% python3 -q
>>> import numpy as np
>>> from numpy import linalg as LA
>>> np.set_printoptions(suppress=True, linewidth=120)
>>> tidy = lambda a: np.round(a, 2) + 0
>>> F = np.loadtxt("case14.csv", delimiter=",")
>>> print(F)
[[-2.23 -1.64 -0.53  6.47]
 [-3.14 -0.92 -0.47  7.58]
 [-2.88 -2.74 -1.38  6.55]
 [-0.07 -0.82 -0.1   2.77]
 [-2.25 -0.88 -0.3   6.91]
 [-2.34  3.27  1.71  3.95]
 [-2.29 -0.82 -0.16  7.01]
 [ 0.07 -0.58 -0.07  1.47]
 [-0.27  0.37  0.31  1.75]
 [ 0.1  -1.25 -0.65  0.92]
 [-2.31  2.33  1.47  3.45]
 [-0.92 -1.42 -0.67  3.63]
 [-0.05  0.83  0.58  0.53]
 [-3.44  2.36  1.27  6.2 ]
 [-1.11 -2.55 -1.03  4.49]
 [-1.26 -2.18 -1.18  3.2 ]
 [-1.21  2.71  1.71  2.87]
 [-1.05 -3.38 -1.6   4.18]
 [ 0.07 -3.76 -1.71  2.81]
 [-3.33 -0.3  -0.1   8.05]
 [-1.98 -1.14 -0.53  4.78]
 [-2.1  -1.13 -0.54  5.03]]
>>> F.shape
(22, 4)
>>> tidy(LA.norm(F))
np.float64(26.45)
>>> tidy(F.sum(axis=0))
array([-33.99, -13.64,  -3.97,  94.6 ])
>>> tidy(F.mean(axis=0))
array([-1.55, -0.62, -0.18,  4.3 ])
>>> print(np.unravel_index(np.abs(F).argmax(), F.shape))
(np.int64(19), np.int64(3))
>>> np.count_nonzero(F)
np.int64(88)
>>> F[22]
Traceback (most recent call last):
  File "<python-input-12>", line 1, in <module>
    F[22]
    ~^^^^
IndexError: index 22 is out of bounds for axis 0 with size 22
>>> LA.matrix_rank(F)
np.int64(4)
>>> LA.rank(F)
Traceback (most recent call last):
  File "<python-input-14>", line 1, in <module>
    LA.rank(F)
    ^^^^^^^
AttributeError: module 'numpy.linalg' has no attribute 'rank'
>>> out = np.c_[F[:, :1] @ np.array([[-4]]), np.array([-1, 0, -1, -1, -2, 1, -2, 0, 0, 0, 2, 2, 1, -1, -2, -1, 0, 0, 0, 1, 0, -2])]
>>> out
array([[ 8.92, -1.  ],
       [12.56,  0.  ],
       [11.52, -1.  ],
       [ 0.28, -1.  ],
       [ 9.  , -2.  ],
       [ 9.36,  1.  ],
       [ 9.16, -2.  ],
       [-0.28,  0.  ],
       [ 1.08,  0.  ],
       [-0.4 ,  0.  ],
       [ 9.24,  2.  ],
       [ 3.68,  2.  ],
       [ 0.2 ,  1.  ],
       [13.76, -1.  ],
       [ 4.44, -2.  ],
       [ 5.04, -1.  ],
       [ 4.84,  0.  ],
       [ 4.2 ,  0.  ],
       [-0.28,  0.  ],
       [13.32,  1.  ],
       [ 7.92,  0.  ],
       [ 8.4 , -2.  ]])
>>> LA.matrix_rank(np.c_[F, out])
np.int64(5)
>>> U, sv, Vt = LA.svd(out, full_matrices=False)
>>> tidy(sv / sv[0])
array([1.  , 0.15])
>>> tidy(U.T @ out @ Vt.T)
array([[36.21,  0.  ],
       [ 0.  ,  5.46]])
>>> np.allclose(U * sv @ Vt, out)
True
>>> tidy(U.T @ U)
array([[1., 0.],
       [0., 1.]])
>>> print((sv > 1e-8).sum())
2
>>> U.shape, sv.shape, Vt.shape
((22, 2), (2,), (2, 2))
>>> tidy(np.abs(Vt[0]))
array([1.  , 0.04])
>>> np.abs(U[:, 0]).round(6).argmax()
np.int64(13)
>>> tidy(Vt @ Vt.T)
array([[1., 0.],
       [0., 1.]])
>>> X = np.load("block10.npy")
>>> X
array([[1, 0, 0],
       [0, 0, 1],
       [0, 1, 0]])
>>> x0 = np.array([1, 0, 0])
>>> y = X @ x0
>>> b, lr = np.zeros(3), 1 / LA.norm(X, 2) ** 2
>>> for i in range(15):
...     b -= lr * X.T @ (X @ b - y)
...     if i % 5 == 0: print(i, round(LA.norm(X @ b - y), 2))
... 
0 0.0
5 0.0
10 0.0
>>> tidy(LA.cond(X))
np.float64(1.0)
>>> x0 = np.array([-5, 0, 0])
>>> 3 - LA.matrix_rank(X - np.eye(3), tol=1e-8)
np.int64(2)
>>> print(tidy(LA.det(X)))
-1.0
>>> tidy(LA.norm(x0)), tidy(LA.norm(X @ x0))
(np.float64(5.0), np.float64(5.0))
>>> X.T @ (X @ x0)
array([-5,  0,  0])
>>> T = np.stack([F, 3 * F, F[::-1]])
>>> LA.matrix_rank(T.reshape(3, -1))
np.int64(2)
>>> LA.matrix_rank(T)
array([4, 4, 4])
>>> M = np.array([[1, -2, 4], [1, -1, 1], [1, 0, 0], [1, 1, 1], [1, 2, 4]])
>>> print(M)
[[ 1 -2  4]
 [ 1 -1  1]
 [ 1  0  0]
 [ 1  1  1]
 [ 1  2  4]]
>>> out = np.c_[M[:, :2] @ np.array([[6, 6], [6, 7]]), np.array([0, -1, 0, 1, 4])]
>>> out
array([[-6, -8,  0],
       [ 0, -1, -1],
       [ 6,  6,  0],
       [12, 13,  1],
       [18, 20,  4]])
>>> print(LA.matrix_rank(np.c_[M, out]))
4
>>> tidy(LA.norm(out - M @ LA.lstsq(M, out)[0], axis=0))
array([0.  , 0.  , 0.48])
>>> x0 = np.array([6, 2, 5])
>>> y = M @ x0
>>> print(tidy(LA.lstsq(M, y)[0]))
[6. 2. 5.]
>>> rng = np.random.default_rng(479079)
>>> y = y + 0.05 * rng.normal(size=5)
>>> tidy(y)
array([22.02,  8.99,  6.02, 12.95, 29.98])
>>> b, *_ = LA.lstsq(M, y)
>>> [round(float(LA.norm(LA.solve(M.T @ M + lam * np.eye(3), M.T @ y))), 2) for lam in (0, 1, 10, 100)]
[8.05, 7.19, 5.3, 1.79]
>>> proj = M @ LA.solve(M.T @ M, M.T)
>>> print(tidy(np.diag(proj)))
[0.89 0.37 0.49 0.37 0.89]
>>> x0 = np.array([-2, 0, 3])
>>> y = M @ x0
>>> b, lr = np.zeros(3), 1 / LA.norm(M, 2) ** 2
>>> for i in range(4):
...     b -= lr * M.T @ (M @ b - y)
...     if i % 1 == 0: print(i, round(LA.norm(M @ b - y), 2))
... 
0 3.65
1 3.47
2 3.29
3 3.12
>>> print(tidy(LA.cond(M)))
4.44
>>> out = M / LA.norm(M, axis=1)
Traceback (most recent call last):
  File "<python-input-64>", line 1, in <module>
    out = M / LA.norm(M, axis=1)
          ~~^~~~~~~~~~~~~~~~~~~~
ValueError: operands could not be broadcast together with shapes (5,3) (5,) 
>>> out = M / LA.norm(M, axis=1, keepdims=True)
>>> G = out @ out.T
>>> (np.abs(G) > 0.9).astype(int)
array([[1, 0, 0, 0, 0],
       [0, 1, 0, 0, 0],
       [0, 0, 1, 0, 0],
       [0, 0, 0, 1, 0],
       [0, 0, 0, 0, 1]])
>>> tidy(G[0])
array([1.  , 0.88, 0.22, 0.38, 0.62])
>>> tidy(np.degrees(np.arccos(np.clip(G[0, 4], -1, 1))))
np.float64(51.75)
>>> tidy(LA.norm(out, axis=1))
array([1., 1., 1., 1., 1.])
>>> E = np.load("dump.npy")
>>> print(E)
[[11  9 13]
 [ 9 13 16]
 [13 16 22]]
>>> print(LA.matrix_rank(E, rtol=0.1))
1
>>> np.argsort(-LA.norm(E, axis=0).round(6), kind="stable")[:3]
array([2, 1, 0])
>>> feats = -2 * np.eye(3) + np.ones((3, 3))
>>> feats
array([[-1.,  1.,  1.],
       [ 1., -1.,  1.],
       [ 1.,  1., -1.]])
>>> feats - feats[0]
array([[ 0.,  0.,  0.],
       [ 2., -2.,  0.],
       [ 2.,  0., -2.]])
>>> np.diff(feats, axis=0)
array([[ 2., -2.,  0.],
       [ 0.,  2., -2.]])
>>> print(np.abs(feats).max())
1.0
>>> print(np.allclose(feats @ feats.T, feats.T @ feats))
True
>>> feats @ np.ones(3)
array([1., 1., 1.])
>>> np.sort(np.abs(np.fft.fft(feats[0]))), tidy(np.sort(LA.svd(feats, compute_uv=False)))
(array([1., 2., 2.]), array([1., 2., 2.]))
>>> idx = rng.permutation(3)
>>> print(idx)
[1 2 0]
>>> out = feats[idx][:, idx]
>>> out
array([[-1.,  1.,  1.],
       [ 1., -1.,  1.],
       [ 1.,  1., -1.]])
>>> tidy(np.sort(np.abs(LA.eigvals(out))))
array([1., 2., 2.])
>>> np.diag(out)
array([-1., -1., -1.])
>>> arr = np.triu(rng.random((4, 4)) < 0.6, 1).astype(int)
>>> arr = arr + arr.T
>>> arr
array([[0, 1, 0, 0],
       [1, 0, 0, 1],
       [0, 0, 0, 1],
       [0, 1, 1, 0]])
>>> evals, vecs = LA.eigh(arr)
>>> tidy(vecs @ np.diag(evals) @ vecs.T)
array([[0., 1., 0., 0.],
       [1., 0., 0., 1.],
       [0., 0., 0., 1.],
       [0., 1., 1., 0.]])
>>> (evals > 1e-8).sum(), (evals < -1e-8).sum()
(np.int64(2), np.int64(2))
>>> tidy(LA.eigvalsh(arr @ arr))
array([0.38, 0.38, 2.62, 2.62])
>>> tidy(vecs.T @ vecs)
array([[1., 0., 0., 0.],
       [0., 1., 0., 0.],
       [0., 0., 1., 0.],
       [0., 0., 0., 1.]])
>>> np.unique(evals.round(6) + 0, return_counts=True)[1]
array([1, 1, 1, 1])
>>> tidy(np.abs(vecs[:, -1]))
array([0.37, 0.6 , 0.37, 0.6 ])
>>> J = np.load("run11.npy")
>>> tidy(J)
array([[0.14, 0.29, 0.  , 0.29, 0.29],
       [0.  , 0.17, 0.  , 0.5 , 0.33],
       [0.1 , 0.  , 0.3 , 0.3 , 0.3 ],
       [0.  , 0.  , 0.25, 0.5 , 0.25],
       [0.  , 0.2 , 0.4 , 0.  , 0.4 ]])
>>> def softmax(z):
...     e = np.exp(z - z.max(axis=-1, keepdims=True))
...     return e / e.sum(axis=-1, keepdims=True)
... 
>>> tidy(softmax(J).sum(axis=1))
array([1., 1., 1., 1., 1.])
>>> tidy(softmax(J[4] + -2))
array([0.16, 0.2 , 0.24, 0.16, 0.24])
>>> att = J @ J.T / np.sqrt(5)
>>> tidy(softmax(att))
array([[0.2 , 0.21, 0.2 , 0.2 , 0.2 ],
       [0.2 , 0.21, 0.2 , 0.2 , 0.19],
       [0.19, 0.2 , 0.2 , 0.2 , 0.2 ],
       [0.19, 0.2 , 0.2 , 0.21, 0.19],
       [0.19, 0.19, 0.2 , 0.2 , 0.21]])
>>> tidy(softmax(att + np.triu(np.full(att.shape, -np.inf), 1)))
array([[1.  , 0.  , 0.  , 0.  , 0.  ],
       [0.49, 0.51, 0.  , 0.  , 0.  ],
       [0.33, 0.33, 0.34, 0.  , 0.  ],
       [0.24, 0.25, 0.25, 0.26, 0.  ],
       [0.19, 0.19, 0.2 , 0.2 , 0.21]])
>>> idx = rng.permutation(5)
>>> idx
array([0, 4, 1, 2, 3])
>>> out = J[idx][:, idx]
>>> tidy(np.trace(out))
np.float64(1.51)
>>> print(np.allclose(out, J))
False
>>> r0 = np.array([6, 1, 1])
>>> tidy(np.convolve(J[2], r0))
array([0.6, 0.1, 1.9, 2.1, 2.4, 0.6, 0.3])
>>> mat = np.loadtxt("m.csv", delimiter=",")
>>> tidy(mat)
array([[ 0.04, -0.07,  0.1 ,  0.13, -0.1 ],
       [-0.07,  0.12, -0.16, -0.21,  0.16],
       [ 0.1 , -0.16,  0.23,  0.3 , -0.23],
       [ 0.13, -0.21,  0.3 ,  0.38, -0.3 ],
       [-0.1 ,  0.16, -0.23, -0.3 ,  0.23]])
>>> evals, vecs = LA.eigh(mat)
>>> x0 = np.array([-1, 2, 3, -1, 2])
>>> (np.sign(vecs[:, -1].round(6)) == np.sign(vecs[0, -1].round(6))).astype(int)
array([1, 0, 1, 1, 0])
>>> print(tidy(x0 @ mat @ x0))
1.06
